$ ipython --no-banner

In [1]: import numpy as np

In [2]: import numpy.linalg as la

In [3]: np.set_printoptions(precision=2, suppress=True, linewidth=120)

In [4]: def tidy(a):
   ...:     return np.round(a, 2) + 0
   ...: 

In [5]: M = np.load("a.npy")

In [6]: M
Out[6]: 
array([[ 5,  5,  5,  5,  5],
       [ 5, 10, 10, 10, 10],
       [ 5, 10, 15, 15, 15],
       [ 5, 10, 15, 20, 20],
       [ 5, 10, 15, 20, 25]])

In [7]: w, V = la.eig(M)

In [8]: tidy(np.sort(la.eigvals(la.inv(M))))
Out[8]: array([0.02, 0.14, 0.34, 0.57, 0.74])

In [9]: print(tidy(np.prod(w)))
3125.0

In [10]: tidy(np.sort(la.eigvals(M.T)))
Out[10]: array([ 1.36,  1.77,  2.91,  7.24, 61.72])

In [11]: print(tidy(np.sort(la.eigvals(M @ M))))
[   1.84    3.12    8.5    52.47 3809.07]

In [12]: A2 = np.array([[3, 2, 3], [2, 0, 0]])

In [13]: C = np.kron(A2, M)

In [14]: tidy(la.norm(C, 2)), tidy(la.norm(A2, 2) * la.norm(M, 2))
Out[14]: (np.float64(301.2), np.float64(301.2))

In [15]: C.shape
Out[15]: (10, 15)

In [16]: rng = np.random.default_rng(2087)

In [17]: idx = rng.permutation(5)

In [18]: idx
Out[18]: array([3, 1, 4, 2, 0])

In [19]: A2 = M[idx][:, idx]

In [20]: A2
Out[20]: 
array([[20, 10, 20, 15,  5],
       [10, 10, 10, 10,  5],
       [20, 10, 25, 15,  5],
       [15, 10, 15, 15,  5],
       [ 5,  5,  5,  5,  5]])

In [21]: print(np.allclose(A2, M))
False

In [22]: np.diag(A2)
Out[22]: array([20, 10, 25, 15,  5])

In [23]: np.trace(A2)
Out[23]: np.int64(75)

In [24]: m1 = np.loadtxt("run1.csv", delimiter=",")

In [25]: tidy(m1)
Out[25]: 
array([[  0.39,  11.07,  -3.34,  -5.27,  -5.02, -14.67, -18.53,  12.61, -23.8 ,  -7.07,  -3.61],
       [  1.26,   8.68,  -1.75,  -3.48,  -2.68, -11.23, -14.7 ,   9.16, -18.18,  -4.75,  -2.67],
       [  2.  ,   5.67,  -0.01,  -1.42,  -0.25,  -6.85,  -9.68,   5.09, -11.11,  -2.01,  -1.66],
       [  1.88,   2.53,   1.07,   0.17,   1.06,  -2.35,  -4.14,   1.55,  -3.97,   0.26,  -0.91],
       [  0.66,   0.62,   0.57,   0.27,   0.42,  -0.2 ,  -0.8 ,   0.26,  -0.53,   0.48,  -0.44],
       [  0.1 ,   0.1 ,   0.1 ,   0.05,   0.05,   0.  ,  -0.1 ,   0.05,  -0.05,   0.09,  -0.09],
       [ -0.32,  -2.4 ,  -1.08,  -0.21,   1.97,  -0.86,   0.89,  -2.95,   0.68,  -1.84,   3.92],
       [  0.19,  -3.3 ,  -0.93,   0.13,   3.55,  -1.05,   1.06,  -4.55,   1.19,  -2.05,   5.54],
       [  0.56,  -3.85,  -0.77,   0.38,   4.58,  -1.13,   1.18,  -5.56,   1.56,  -2.1 ,   6.51],
       [  2.99,  -6.79,   0.6 ,   2.15,  10.63,  -1.08,   2.01, -11.33,   4.16,  -1.79,  11.57],
       [  3.01,  -6.8 ,   0.61,   2.16,  10.66,  -1.08,   2.01, -11.36,   4.17,  -1.78,  11.59],
       [  6.58, -10.57,   3.  ,   4.89,  18.84,  -0.38,   3.4 , -19.04,   8.29,  -0.59,  17.74]])

In [26]: tidy(np.trace(la.pinv(m1) @ m1))
Out[26]: np.float64(3.0)

In [27]: np.abs(np.diag(la.qr(m1)[1])) > 1e-9
Out[27]: array([ True,  True,  True, False, False, False, False, False, False, False, False])
